In [1]: import numpy as np

In [2]: import numpy.linalg as la

In [3]: np.set_printoptions(precision=1, suppress=True, linewidth=100, floatmode="fixed")

In [4]: rnd = lambda a: np.round(a, 1) + 0

In [5]: K = np.loadtxt("dump.csv", delimiter=",")

In [6]: print(K)
[[ 0.7 -0.3 -4.9]
 [-3.2 -1.6 -3.5]
 [-2.6 -3.7  2.1]
 [-1.9  3.3  3.2]
 [-4.2  1.5 -2.3]
 [-4.2  2.7 -0.1]
 [ 2.9  1.0 -4.0]
 [ 4.4  0.7  2.2]
 [ 3.6  3.3  1.0]
 [ 1.2  4.8 -0.6]
 [ 1.4  2.8 -3.9]
 [ 0.0  0.4  5.0]
 [-4.4 -0.2 -2.3]
 [ 3.7 -0.6 -3.3]
 [-0.7  4.9  0.0]
 [-0.9  4.9 -0.2]
 [-3.4  0.9 -3.6]
 [ 0.4 -3.7 -3.4]
 [-1.3  0.8  4.8]
 [-0.5  1.5  4.8]
 [ 3.3 -1.3  3.5]
 [ 3.0 -1.0 -3.9]
 [-0.8 -4.1  2.7]
 [-1.8  4.7  0.3]]

In [7]: vec = np.array([0, 1, 2])

In [8]: y = K @ vec

In [9]: print(rnd(la.lstsq(K, y)[0]))
[0.0 1.0 2.0]

In [10]: print(rnd(la.pinv(K) @ K))
[[1.0 0.0 0.0]
 [0.0 1.0 0.0]
 [0.0 0.0 1.0]]

In [11]: rng = np.random.default_rng(4609)

In [12]: y = y + 0.3 * rng.normal(size=24)

In [13]: print(rnd(y))
[-10.6  -8.4   0.9   9.8  -3.7   2.1  -6.8   5.3   4.9   3.8  -5.8  10.7  -4.6  -7.5   5.0   4.8
  -6.3 -10.4  10.2  10.8   5.8  -8.9   1.3   5.4]

In [14]: c, *_ = la.lstsq(K, y)

In [15]: print(c.round())
[-0.0  1.0  2.0]

In [16]: print([round(float(la.norm(la.solve(K.T @ K + lam * np.eye(3), K.T @ y))), 2) for lam in (0, 1, 10, 100)])
[2.25, 2.24, 2.16, 1.58]

In [17]: print(rnd(c))
[0.0 1.0 2.0]

In [18]: hat = K @ la.solve(K.T @ K, K.T)

In [19]: print(np.trace(hat))
3.0

In [20]: print(la.matrix_rank(np.eye(24) - hat))
21

In [21]: print(rnd(np.diag(hat)))
[0.1 0.1 0.1 0.1 0.1 0.1 0.1 0.1 0.1 0.1 0.1 0.1 0.1 0.1 0.1 0.1 0.1 0.1 0.1 0.1 0.1 0.1 0.1 0.1]

In [22]: print(np.allclose(hat @ hat, hat))
True
